$ python -q
>>> import numpy as np
>>> from numpy import linalg as LA
>>> np.set_printoptions(suppress=True, linewidth=200)
>>> def rnd(a):
...     return np.round(a, 3) + 0
... 
>>> M2 = np.array([[7, 4], [3, 5]])
>>> arr = np.tile(M2, (2, 2))
>>> arr
array([[7, 4, 7, 4],
       [3, 5, 3, 5],
       [7, 4, 7, 4],
       [3, 5, 3, 5]])
>>> rank = LA.matrix_rank(arr)
>>> rank
np.int64(2)
>>> null = LA.svd(arr)[2][rank:].T
>>> LA.matrix_rank(arr.T @ arr), LA.matrix_rank(arr @ arr.T)
(np.int64(2), np.int64(2))
>>> null.shape
(4, 2)
>>> rnd(null @ null.T)
array([[ 0.5,  0. , -0.5,  0. ],
       [ 0. ,  0.5,  0. , -0.5],
       [-0.5,  0. ,  0.5,  0. ],
       [ 0. , -0.5,  0. ,  0.5]])
>>> np.allclose(arr @ null, 0)
True
>>> rnd(LA.det(arr))
np.float64(0.0)
>>> np.trace(arr)
np.int64(24)
>>> (arr - arr.T) / 2
array([[ 0. ,  0.5,  0. ,  0.5],
       [-0.5,  0. , -0.5,  0. ],
       [ 0. ,  0.5,  0. ,  0.5],
       [-0.5,  0. , -0.5,  0. ]])
>>> arr.inv()
Traceback (most recent call last):
  File "<python-input-17>", line 1, in <module>
    arr.inv()
    ^^^^^^^
AttributeError: 'numpy.ndarray' object has no attribute 'inv'
>>> C2 = arr.T @ arr
>>> rnd(LA.svd(arr, compute_uv=False) ** 2)
array([373.328,  22.672,   0.   ,   0.   ])
>>> rnd(LA.eigvalsh(C2)[::-1])
array([373.328,  22.672,   0.   ,   0.   ])
>>> np.diag(C2)
array([116,  82, 116,  82])
>>> np.allclose(C2, C2.T)
True
>>> (arr @ arr.T).shape
(4, 4)
>>> np.trace(C2), (arr ** 2).sum()
(np.int64(396), np.int64(396))
>>> M2 = arr[0, 0] * arr[1:] - np.outer(arr[1:, 0], arr[0])
>>> M2
array([[ 0, 23,  0, 23],
       [ 0,  0,  0,  0],
       [ 0, 23,  0, 23]])
>>> np.flatnonzero(~M2.round(6).any(axis=1))
array([1])
>>> E = np.load("a.npy")
>>> rnd(E)
array([[1.   , 0.   , 0.   , 0.   , 0.   ],
       [0.   , 1.   , 0.   , 0.   , 0.   ],
       [0.   , 0.   , 0.333, 0.333, 0.333],
       [0.   , 0.   , 0.   , 1.   , 0.   ],
       [0.   , 0.   , 0.5  , 0.   , 0.5  ]])
>>> blk = np.stack([E, -3 * E, E[::-1]])
>>> LA.matrix_rank(blk.reshape(3, -1))
np.int64(2)
>>> blk.shape
(3, 5, 5)
>>> (blk @ E.T).shape
(3, 5, 5)
>>> rnd(blk.sum(axis=0))
array([[-2.   ,  0.   ,  0.5  ,  0.   ,  0.5  ],
       [ 0.   , -2.   ,  0.   ,  1.   ,  0.   ],
       [ 0.   ,  0.   , -0.333, -0.333, -0.333],
       [ 0.   ,  1.   ,  0.   , -2.   ,  0.   ],
       [ 1.   ,  0.   , -1.   ,  0.   , -1.   ]])
>>> rank = LA.matrix_rank(E)
>>> rank
np.int64(4)
>>> null = LA.svd(E)[2][rank:].T
>>> rnd(null[:, 0] / null[np.abs(null[:, 0]).round(6).argmax(), 0])
array([ 0.,  0.,  1.,  0., -1.])
>>> null.shape
(5, 1)
>>> rnd(E @ null)
array([[0.],
       [0.],
       [0.],
       [0.],
       [0.]])
>>> [int(LA.matrix_rank(np.delete(E, i, axis=0))) for i in range(5)]
[3, 3, 4, 4, 4]
>>> np.allclose(E @ null, 0)
True
>>> np.flatnonzero(LA.matrix_power((E != 0) + (E.T != 0) + np.eye(5), 5)[1])
array([1])
>>> (LA.matrix_power((E != 0) + (E.T != 0) + np.eye(5), 5) > 0).astype(int)
array([[1, 0, 0, 0, 0],
       [0, 1, 0, 0, 0],
       [0, 0, 1, 1, 1],
       [0, 0, 1, 1, 1],
       [0, 0, 1, 1, 1]])
>>> LA.lstsq(E[:-1].T, E[-1])[2]
np.int32(4)
>>> rnd(E @ LA.pinv(E) @ E)
array([[1.   , 0.   , 0.   , 0.   , 0.   ],
       [0.   , 1.   , 0.   , 0.   , 0.   ],
       [0.   , 0.   , 0.333, 0.333, 0.333],
       [0.   , 0.   , 0.   , 1.   , 0.   ],
       [0.   , 0.   , 0.5  , 0.   , 0.5  ]])
>>> rnd(np.trace(LA.pinv(E) @ E))
np.float64(4.0)
>>> M2 = np.array([[0.5], [0.0]])
>>> basis = np.array([[0.2, -1.4]])
>>> W0 = M2 @ basis
>>> W0
array([[ 0.1, -0.7],
       [ 0. ,  0. ]])
>>> U, sigma, Vh = LA.svd(W0)
>>> vecs = Vh[:(sigma > 1e-8).sum()]
>>> rng = np.random.default_rng(127)
>>> x = W0[1] + 5 * W0[0] + rng.integers(2) * np.eye(2)[1]
>>> x
array([ 0.5, -2.5])
>>> LA.matrix_rank(np.vstack([W0, x]))
np.int64(2)
>>> np.allclose(vecs.T @ vecs @ x, x)
False
>>> rnd(vecs.T @ vecs)
array([[ 0.02, -0.14],
       [-0.14,  0.98]])
>>> rnd(np.diag(vecs.T @ vecs))
array([0.02, 0.98])
>>> rnd(LA.norm(x - vecs.T @ vecs @ x))
np.float64(0.141)
>>> idx = rng.permutation(2)
>>> idx
array([0, 1])
>>> M2 = W0[idx][:, idx]
>>> np.trace(M2)
np.float64(0.1)
>>> M2
array([[ 0.1, -0.7],
       [ 0. ,  0. ]])
>>> rnd(LA.det(M2)), rnd(LA.det(W0[idx]))
(np.float64(0.0), np.float64(0.0))
>>> np.allclose(M2, W0)
True
>>> rank = LA.matrix_rank(M2)
>>> rank
np.int64(1)
>>> null = LA.svd(M2)[2][rank:].T
>>> np.allclose(M2 @ null, 0)
True
>>> [int(LA.matrix_rank(np.delete(M2, i, axis=0))) for i in range(2)]
[0, 1]
>>> LA.matrix_rank(M2.T @ M2), LA.matrix_rank(M2 @ M2.T)
(np.int64(1), np.int64(1))
>>> [int(LA.matrix_rank(M2[:i])) for i in range(1, len(M2) + 1)]
[1, 1]
